$ python3 -q
>>> import numpy as np
>>> from numpy import linalg as LA
>>> np.set_printoptions(suppress=True, linewidth=160)
>>> def tidy(a):
...     return np.round(a, 2) + 0
... 
>>> data = np.load("dump.npy")
>>> print(data)
[[ 1  0  0  0  0  0  0  0  0]
 [ 6 -1  0  0  0  0  0  0  0]
 [-5  9  7  0  0  0  0  0  0]
 [ 7  1  8  1  0  0  0  0  0]
 [ 1  2  1 -5  0  0  0  0  0]
 [ 5  7 -9  8  3  6  0  0  0]
 [ 9 -7 -8  2 -2  7  9  0  0]
 [-5 -4 -2  1  4  3 -3  3  0]
 [-9  2  7  4 -7 -9 -7 -1 -4]]
>>> print(np.allclose(data @ data.T, data.T @ data))
False
>>> feats = np.load("data.npy")
>>> print(feats)
[[  6.03   1.18  -0.78  -1.59  -0.42   0.41   5.17   5.58   0.8    6.37  -2.  ]
 [ -6.04  -1.2    0.82   1.58   0.41  -0.4   -5.2   -5.61  -0.8   -6.39   2.  ]
 [ -7.52  -1.46   0.96   1.98   0.48  -0.5   -6.52  -7.03  -0.98  -7.98   2.49]
 [-12.01  -2.38   1.61   3.17   0.78  -0.78 -10.42 -11.2   -1.61 -12.82   4.  ]
 [  5.99   1.2   -0.83  -1.61  -0.42   0.38   5.22   5.63   0.8    6.41  -1.99]
 [-10.51  -2.13   1.38   2.78   0.71  -0.7   -9.1   -9.8   -1.41 -11.18   3.51]
 [ -9.02  -1.79   1.19   2.42   0.6   -0.6   -7.82  -8.43  -1.2   -9.64   2.99]
 [  7.48   1.49  -0.98  -2.02  -0.5    0.53   6.51   7.     1.02   8.01  -2.49]
 [ -8.99  -1.81   1.22   2.38   0.53  -0.6   -7.82  -8.4   -1.18  -9.6    3.  ]
 [-10.47  -2.09   1.42   2.78   0.69  -0.7   -9.11  -9.81  -1.41 -11.19   3.5 ]
 [-13.5   -2.69   1.79   3.62   0.94  -0.93 -11.68 -12.6   -1.83 -14.37   4.49]
 [  2.99   0.63  -0.41  -0.85  -0.19   0.23   2.6    2.79   0.37   3.19  -1.  ]
 [  1.46   0.29  -0.18  -0.39  -0.08   0.13   1.31   1.39   0.23   1.56  -0.5 ]
 [ 12.01   2.39  -1.59  -3.18  -0.81   0.79  10.41  11.17   1.59  12.76  -4.01]
 [ -2.99  -0.56   0.41   0.82   0.21  -0.18  -2.58  -2.8   -0.42  -3.2    0.98]
 [-10.49  -2.12   1.4    2.82   0.66  -0.7   -9.09  -9.77  -1.42 -11.21   3.54]
 [ 12.03   2.37  -1.56  -3.22  -0.79   0.79  10.41  11.2    1.57  12.79  -3.99]
 [-10.51  -2.1    1.42   2.8    0.68  -0.72  -9.12  -9.82  -1.39 -11.24   3.48]
 [ -4.5   -0.93   0.59   1.19   0.28  -0.29  -3.91  -4.19  -0.62  -4.82   1.52]
 [-10.46  -2.15   1.44   2.78   0.69  -0.7   -9.12  -9.79  -1.4  -11.18   3.49]
 [ -5.97  -1.21   0.81   1.61   0.39  -0.39  -5.19  -5.57  -0.77  -6.38   2.03]]
>>> U, sv, VT = LA.svd(feats)
>>> print(np.argmax(sv[:-1] / (sv[1:] + 1e-6)) + 1)
1
>>> other = U[:, :1] @ np.diag(sv[:1]) @ VT[:1]
>>> print(tidy(LA.norm(feats - other, 2)), tidy(sv[1]))
0.15 0.15
>>> print(tidy(LA.norm(feats - other) / LA.norm(feats)))
0.0
>>> u, v = feats[13], feats[19]
>>> print(tidy(u @ v))
-506.18
>>> p = (u @ v) / (u @ u) * u
>>> print(tidy(v - p))
[ 0.05 -0.06  0.05  0.   -0.02 -0.01 -0.01 -0.02 -0.01 -0.01 -0.02]
>>> print(tidy(p))
[-10.51  -2.09   1.39   2.78   0.71  -0.69  -9.11  -9.77  -1.39 -11.17   3.51]
